>>> import numpy as np
>>> np.set_printoptions(precision=1, suppress=True, linewidth=120)
>>> arr = np.load("a.npy")
>>> print(arr)
[[ 3.  0. -6.  2. -4.]
 [ 0. -1.  0.  0.  0.]
 [-6.  0.  8. -3.  6.]
 [ 2.  0. -3.  0. -2.]
 [-4.  0.  6. -2.  3.]]
>>> Y = arr / np.linalg.norm(arr, axis=1, keepdims=True)
>>> G = Y @ Y.T
>>> print(G[4])
[-1.  0.  1. -1.  1.]
>>> print(G)
[[ 1.  0. -1.  1. -1.]
 [ 0.  1.  0.  0.  0.]
 [-1.  0.  1. -1.  1.]
 [ 1.  0. -1.  1. -1.]
 [-1.  0.  1. -1.  1.]]
>>> vals, V = np.linalg.eigh(arr)
>>> print(np.linalg.svd(arr, compute_uv=False))
[17.  1.  1.  1.  1.]
>>> print(np.linalg.eigvalsh(arr + -1 * np.eye(5)))
[-2. -2. -2. -2. 16.]
>>> print(np.abs(V[:, -1]))
[0.5 0.  0.7 0.2 0.5]
>>> print(np.round(V.T @ V, 1) + 0)
[[1. 0. 0. 0. 0.]
 [0. 1. 0. 0. 0.]
 [0. 0. 1. 0. 0.]
 [0. 0. 0. 1. 0.]
 [0. 0. 0. 0. 1.]]
>>> print(np.unique(vals.round(6) + 0, return_counts=True)[1])
[4 1]
>>> print(vals)
[-1. -1. -1. -1. 17.]
>>> print((vals > 1e-8).sum(), (vals < -1e-8).sum())
1 4
>>> print([round(float(x), 1) for x in np.linalg.svd(arr, compute_uv=False)[:3]])
[17.0, 1.0, 1.0]
>>> print(round(np.linalg.norm(arr, 2) / np.linalg.norm(arr), 1))
1.0
>>> print(np.argsort(-np.linalg.norm(arr, axis=0).round(6), kind="stable")[:3])
[2 0 4]
>>> Q = arr.astype(float).copy()
>>> for j in range(5):
...     Q[:, j] -= Q[:, :j] @ (Q[:, :j].T @ Q[:, j])
...     Q[:, j] /= np.linalg.norm(Q[:, j])
... 
>>> print(Q.round(1) + 0)
[[ 0.4  0.  -0.9  0.2 -0.3]
 [ 0.  -1.   0.   0.   0. ]
 [-0.7  0.  -0.5 -0.2  0.4]
 [ 0.2  0.   0.  -1.  -0.1]
 [-0.5  0.   0.1  0.  -0.9]]
>>> print(np.round(Q.T @ arr, 1) + 0)
[[  8.1   0.  -11.9   4.   -7.9]
 [  0.    1.    0.    0.    0. ]
 [  0.    0.    1.8  -0.4   0.8]
 [  0.    0.    0.    1.   -0.1]
 [  0.    0.    0.    0.    1.1]]
>>> vals, V = np.linalg.eigh(arr)
>>> vec = np.array([-1, -2, 0, -2, 2])
>>> print(np.abs(arr).sum(axis=1).max(), np.abs(vals).max())
23.0 17.0
>>> print(round(float(vec @ arr @ vec / (vec @ vec)), 1), np.round(vals[0], 1), vals[-1])
3.9 -1.0 17.0
>>> X = np.loadtxt("data.csv", delimiter=",")
>>> print(X)
[[-1.  4.  4.]
 [-3.  2.  2.]
 [ 0.  5.  5.]
 [-1.  4.  4.]
 [ 0.  5.  5.]
 [-1.  4.  4.]]
>>> Uu, s, Vh = np.linalg.svd(X, full_matrices=False)
>>> print((s > 1e-8).sum())
2
>>> print(np.round(Uu.T @ Uu, 1) + 0)
[[1. 0. 0.]
 [0. 1. 0.]
 [0. 0. 1.]]
>>> print(np.allclose(Uu * s @ Vh, X))
True
>>> print(np.cumsum(s ** 2) / np.sum(s ** 2))
[1. 1. 1.]
